$ python3 -q
>>> import numpy as np
>>> np.set_printoptions(precision=2, suppress=True, linewidth=120)
>>> tidy = lambda a: np.round(a, 2) + 0
>>> arr = np.load("case17.npy")
>>> arr
array([[5., 4., 0., 4., 0., 0., 0.],
       [4., 5., 0., 4., 0., 0., 0.],
       [0., 0., 5., 0., 4., 4., 4.],
       [4., 4., 0., 5., 0., 0., 0.],
       [0., 0., 4., 0., 5., 4., 4.],
       [0., 0., 4., 0., 4., 5., 4.],
       [0., 0., 4., 0., 4., 4., 5.]])
>>> arr - arr[0]
array([[ 0.,  0.,  0.,  0.,  0.,  0.,  0.],
       [-1.,  1.,  0.,  0.,  0.,  0.,  0.],
       [-5., -4.,  5., -4.,  4.,  4.,  4.],
       [-1.,  0.,  0.,  1.,  0.,  0.,  0.],
       [-5., -4.,  4., -4.,  5.,  4.,  4.],
       [-5., -4.,  4., -4.,  4.,  5.,  4.],
       [-5., -4.,  4., -4.,  4.,  4.,  5.]])
>>> arr.sum(axis=0)
array([13., 13., 17., 13., 17., 17., 17.])
>>> tidy(arr.mean(axis=0))
array([1.86, 1.86, 2.43, 1.86, 2.43, 2.43, 2.43])
>>> np.unravel_index(np.abs(arr).argmax(), arr.shape)
(np.int64(0), np.int64(0))
>>> np.zeros(7, 7)
Traceback (most recent call last):
  File "<python-input-9>", line 1, in <module>
    np.zeros(7, 7)
    ~~~~~~~~^^^^^^
TypeError: Cannot interpret '7' as a data type
>>> np.linalg.matrix_rank(arr)
np.int64(7)
>>> np.linalg.rank(arr)
Traceback (most recent call last):
  File "<python-input-11>", line 1, in <module>
    np.linalg.rank(arr)
    ^^^^^^^^^^^^^^
AttributeError: module 'numpy.linalg' has no attribute 'rank'
>>> arr[7]
Traceback (most recent call last):
  File "<python-input-12>", line 1, in <module>
    arr[7]
    ~~~^^^
IndexError: index 7 is out of bounds for axis 0 with size 7
>>> np.diff(arr, axis=0)
array([[-1.,  1.,  0.,  0.,  0.,  0.,  0.],
       [-4., -5.,  5., -4.,  4.,  4.,  4.],
       [ 4.,  4., -5.,  5., -4., -4., -4.],
       [-4., -4.,  4., -5.,  5.,  4.,  4.],
       [ 0.,  0.,  0.,  0., -1.,  1.,  0.],
       [ 0.,  0.,  0.,  0.,  0., -1.,  1.]])
>>> G = arr.T @ arr
>>> np.allclose(G, G.T)
True
>>> tidy(np.linalg.svd(arr, compute_uv=False) ** 2)
array([289., 169.,   1.,   1.,   1.,   1.,   1.])
>>> np.diag(G)
array([57., 57., 73., 57., 73., 73., 73.])
>>> left, s, vt = np.linalg.svd(arr)
>>> tidy(s)
array([17., 13.,  1.,  1.,  1.,  1.,  1.])
>>> M2 = left[:, :2] @ np.diag(s[:2]) @ vt[:2]
>>> tidy(M2)
array([[4.33, 4.33, 0.  , 4.33, 0.  , 0.  , 0.  ],
       [4.33, 4.33, 0.  , 4.33, 0.  , 0.  , 0.  ],
       [0.  , 0.  , 4.25, 0.  , 4.25, 4.25, 4.25],
       [4.33, 4.33, 0.  , 4.33, 0.  , 0.  , 0.  ],
       [0.  , 0.  , 4.25, 0.  , 4.25, 4.25, 4.25],
       [0.  , 0.  , 4.25, 0.  , 4.25, 4.25, 4.25],
       [0.  , 0.  , 4.25, 0.  , 4.25, 4.25, 4.25]])
>>> tidy(np.linalg.norm(arr - M2, 2)), tidy(s[2])
(np.float64(1.0), np.float64(1.0))
>>> tidy(np.linalg.norm(arr - M2) / np.linalg.norm(arr))
np.float64(0.1)
>>> K = np.load("dump.npy")
>>> tidy(K)
array([[ 0.41, -0.25, -0.59, -0.08, -0.25, -0.59],
       [-0.25,  0.89, -0.25, -0.04, -0.11, -0.25],
       [-0.59, -0.25,  0.41, -0.08, -0.25, -0.59],
       [-0.08, -0.04, -0.08,  0.99, -0.04, -0.08],
       [-0.25, -0.11, -0.25, -0.04,  0.89, -0.25],
       [-0.59, -0.25, -0.59, -0.08, -0.25,  0.41]])
>>> ang = np.radians(120)
>>> Rm = np.eye(6)
>>> Rm[5, 5] = Rm[0, 0] = np.cos(ang)
>>> Rm[5, 0], Rm[0, 5] = -np.sin(ang), np.sin(ang)
>>> tidy(Rm)
array([[-0.5 ,  0.  ,  0.  ,  0.  ,  0.  ,  0.87],
       [ 0.  ,  1.  ,  0.  ,  0.  ,  0.  ,  0.  ],
       [ 0.  ,  0.  ,  1.  ,  0.  ,  0.  ,  0.  ],
       [ 0.  ,  0.  ,  0.  ,  1.  ,  0.  ,  0.  ],
       [ 0.  ,  0.  ,  0.  ,  0.  ,  1.  ,  0.  ],
       [-0.87,  0.  ,  0.  ,  0.  ,  0.  , -0.5 ]])
>>> M2 = K @ Rm.T
>>> tidy(np.linalg.svd(K, compute_uv=False)), tidy(np.linalg.svd(M2, compute_uv=False))
(array([1., 1., 1., 1., 1., 1.]), array([1., 1., 1., 1., 1., 1.]))
>>> np.allclose(K @ K.T, M2 @ M2.T)
True
>>> tidy(M2)
array([[-0.72, -0.25, -0.59, -0.08, -0.25, -0.06],
       [-0.09,  0.89, -0.25, -0.04, -0.11,  0.35],
       [-0.22, -0.25,  0.41, -0.08, -0.25,  0.81],
       [-0.03, -0.04, -0.08,  0.99, -0.04,  0.12],
       [-0.09, -0.11, -0.25, -0.04,  0.89,  0.35],
       [ 0.65, -0.25, -0.59, -0.08, -0.25,  0.31]])
>>> tidy(np.linalg.det(Rm)), np.trace(Rm)
(np.float64(1.0), np.float64(3.0))
>>> Q, V = np.linalg.qr(M2[:, :3])[0], np.linalg.qr(M2[:, 3:])[0]
>>> s = np.linalg.svd(Q.T @ V, compute_uv=False)
>>> tidy(np.linalg.norm(Q @ Q.T - V @ V.T, 2))
np.float64(1.0)
>>> m1 = np.load("a.npy")
>>> m1
array([[-13,   3,  -4,  -2,  -2],
       [-14,   2,  -5,  -3,  -3],
       [ -1,  15,   8,  10,  10],
       [ -4,  12,   5,   7,   7],
       [ -1,  15,   8,  10,  10],
       [-17,  -1,  -8,  -6,  -6],
       [-16,   0,  -7,  -5,  -5],
       [ -9,   7,   0,   2,   2]])
>>> [round(float(x), 2) for x in np.linalg.svd(m1, compute_uv=False)[:3]]
[39.11, 33.13, 0.0]
>>> np.linalg.cond(m1) > 100
np.True_
>>> np.argsort(-np.linalg.norm(m1, axis=0).round(6), kind="stable")[:3]
array([0, 1, 3])
>>> E = np.load("layer0.npy")
>>> E
array([[5., 1.],
       [0., 5.]])
>>> np.abs(E).max()
np.float64(5.0)
>>> np.count_nonzero(E)
np.int64(3)
>>> E.sum(axis=1)
array([6., 5.])
>>> tidy(np.linalg.svd(E, compute_uv=False))
array([5.52, 4.52])
>>> np.linalg.matrix_rank(E)
np.int64(2)
>>> tidy(np.linalg.norm(E))
np.float64(7.14)
>>> E.sum(axis=0)
array([5., 6.])
>>> np.unravel_index(np.abs(E).argmax(), E.shape)
(np.int64(0), np.int64(0))
>>> E[2]
Traceback (most recent call last):
  File "<python-input-54>", line 1, in <module>
    E[2]
    ~^^^
IndexError: index 2 is out of bounds for axis 0 with size 2
>>> np.linalg.matrix_rank(E - E[0, 0] * np.eye(2))
np.int64(1)
>>> f = np.array([-3, -3])
>>> np.correlate(E[1], E[0], "full")
array([ 0.,  5., 25.])
>>> np.array([np.convolve(row, f, "same") for row in E])
array([[-15., -18.],
       [  0., -15.]])
>>> M2 = np.linalg.inv(E)
>>> tidy(np.linalg.cond(E))
np.float64(1.22)
>>> np.allclose(M2, E.T)
False
>>> tidy(np.linalg.det(E) * M2)
array([[ 5., -1.],
       [ 0.,  5.]])
>>> (np.abs(M2) > 1e-9).astype(int)
array([[1, 1],
       [0, 1]])
>>> tidy(np.linalg.det(E) * np.linalg.det(M2))
np.float64(1.0)
>>> Q = E.astype(float).copy()
>>> for j in range(2):
...     Q[:, j] -= Q[:, :j] @ (Q[:, :j].T @ Q[:, j])
...     Q[:, j] /= np.linalg.norm(Q[:, j])
... 
>>> Q.T @ E
array([[5., 1.],
       [0., 5.]])
>>> Q.T @ Q
array([[1., 0.],
       [0., 1.]])
>>> Q
array([[1., 0.],
       [0., 1.]])
>>> J = np.load("run4.npy")
>>> J
array([[ 32,   8,   1],
       [  6, -15,   7],
       [  9,   2,  39]])
>>> rng = np.random.default_rng(6217)
>>> M2 = J + rng.integers(-2, 3, (3, 2)) @ rng.integers(-2, 3, (2, 3))
>>> M2
array([[ 31,  10,   0],
       [  6, -15,   7],
       [ 11,  -2,  41]])
>>> M2 - J
array([[-1,  2, -1],
       [ 0,  0,  0],
       [ 2, -4,  2]])
>>> data = np.tril(np.array([[-7, -3, 8, -5, 7],
...     [-4, 5, 1, 5, -5],
...     [1, -7, -5, -9, 5],
...     [-1, 2, -6, 4, 0],
...     [1, 6, 1, -6, 4]]), -1) + np.eye(5, dtype=int)
>>> data
array([[ 1,  0,  0,  0,  0],
       [-4,  1,  0,  0,  0],
       [ 1, -7,  1,  0,  0],
       [-1,  2, -6,  1,  0],
       [ 1,  6,  1, -6,  1]])
>>> M2 = data[0, 0] * data[1:] - np.outer(data[1:, 0], data[0])
>>> M2
array([[ 0,  1,  0,  0,  0],
       [ 0, -7,  1,  0,  0],
       [ 0,  2, -6,  1,  0],
       [ 0,  6,  1, -6,  1]])
>>> np.flatnonzero(~M2.round(6).any(axis=1))
array([], dtype=int64)
>>> tidy(np.linalg.eigvals(data).sum().real)
np.float64(5.0)
>>> np.poly(data)
array([  1.,  -5.,  10., -10.,   5.,  -1.])
>>> tidy(np.linalg.det(data.T))
np.float64(1.0)
>>> np.einsum("ij,ji->", data, data)
np.int64(5)
>>> M2 = data + rng.integers(-2, 3, (5, 4)) @ rng.integers(-2, 3, (4, 5))
>>> M2
array([[  0,   0,   6,  -3,  -1],
       [  0,   4,   1,  -3,  -1],
       [  1,  -9,  -1,  -1,  -4],
       [  5,   6, -14,   3,   2],
       [  1,   5,   2,  -8,  -2]])
>>> tidy(np.linalg.svd(M2 - data, compute_uv=False))
array([12.81,  7.  ,  5.82,  0.  ,  0.  ])
>>> np.abs(M2 - data).sum(axis=1)
array([11, 12,  9, 22,  7])
>>> M2 - data
array([[-1,  0,  6, -3, -1],
       [ 4,  3,  1, -3, -1],
       [ 0, -2, -2, -1, -4],
       [ 6,  4, -8,  2,  2],
       [ 0, -1,  1, -2, -3]])
>>> t3 = np.stack([data, -2 * data, data[::-1]])
>>> np.linalg.matrix_rank(t3.reshape(3, -1))
np.int64(2)
>>> (t3 @ data.T).shape
(3, 5, 5)
>>> f, v = data[4], data[1]
>>> f @ v
np.int64(2)
>>> pr = (f @ v) / (f @ f) * f
>>> tidy(pr)
array([ 0.03,  0.16,  0.03, -0.16,  0.03])
>>> tidy(v - pr)
array([-4.03,  0.84, -0.03,  0.16, -0.03])
>>> tidy((v - pr) @ f)
np.float64(0.0)
>>> np.linalg.matrix_rank(np.outer(f, v))
np.int64(1)
>>> mat = np.array([[24, -89, 6, -86, 35],
...     [-103, 113, -23, 127, 111],
...     [28, -64, 29, -89, -61],
...     [52, -81, 35, -111, -98]])
>>> left, s, vt = np.linalg.svd(mat)
>>> V = vt[:(s > 1e-8).sum()]
>>> vec = mat[3] + -1 * mat[1] + rng.integers(2) * np.eye(5)[3]
>>> vec
array([ 155., -194.,   58., -238., -209.])
>>> tidy(np.diag(V.T @ V))
array([0.78, 0.48, 0.22, 0.61, 0.91])
